% python3 -q
>>> import numpy as np
>>> np.set_printoptions(precision=2, suppress=True, linewidth=160, sign=" ")
>>> feats = np.load("layer8.npy")
>>> feats
array([[ 1.,  5., -2., -1.],
       [ 2.,  3., -2.,  1.],
       [ 0.,  0.,  1., -3.],
       [ 0.,  0., -3.,  1.]])
>>> def softmax(z):
...     e = np.exp(z - z.max(axis=-1, keepdims=True))
...     return e / e.sum(axis=-1, keepdims=True)
... 
>>> softmax(feats).sum(axis=1)
array([ 1.,  1.,  1.,  1.])
>>> S = feats @ feats.T / np.sqrt(4)
>>> np.round(softmax(S), 2) + 0
array([[ 1.  ,  0.  ,  0.  ,  0.  ],
       [ 0.73,  0.27,  0.  ,  0.  ],
       [ 0.01,  0.  ,  0.99,  0.  ],
       [ 0.06,  0.17,  0.  ,  0.77]])
>>> softmax(S).round(6).argmax(axis=1)
array([ 0,  0,  2,  3])
>>> F = np.array([[3.0, 0.03, -1.1, 1.99, -2.91, -0.04, 0.73, 3.02],
...     [5.94, -0.02, -2.08, 4.11, -6.1, 0.0, 2.09, 5.94],
...     [-0.05, -0.05, -0.07, 0.03, 0.12, 0.05, 0.03, 0.08]])
>>> W = np.array([[-3, 3, 5],
...     [-3, 2, 0],
...     [0, -1, -5],
...     [4, -4, -3],
...     [-5, 5, 3],
...     [1, 0, 0],
...     [1, 1, 0],
...     [4, -2, 0]])
>>> c = np.array([2, -5, 5])
>>> hid = np.maximum(F @ W + c, 0)
>>> (hid > 0).astype(int)
array([[ 1,  0,  1],
       [ 1,  0,  1],
       [ 1,  0,  1]])
>>> np.linalg.matrix_rank(hid)
np.int64(2)
>>> (hid > 0).mean(axis=0)
array([ 1.,  0.,  1.])
>>> Z = np.array([[-2, -1, 3], [-3, 2, 1], [1, 2, -2]])
>>> (hid @ Z).round(6).argmax(axis=1)
array([ 2,  2,  1])
>>> W @ Z
array([[  2,  19, -16],
       [  0,   7,  -7],
       [ -2, -12,   9],
       [  1, -18,  14],
       [ -2,  21, -16],
       [ -2,  -1,   3],
       [ -5,   1,   4],
       [ -2,  -8,  10]])
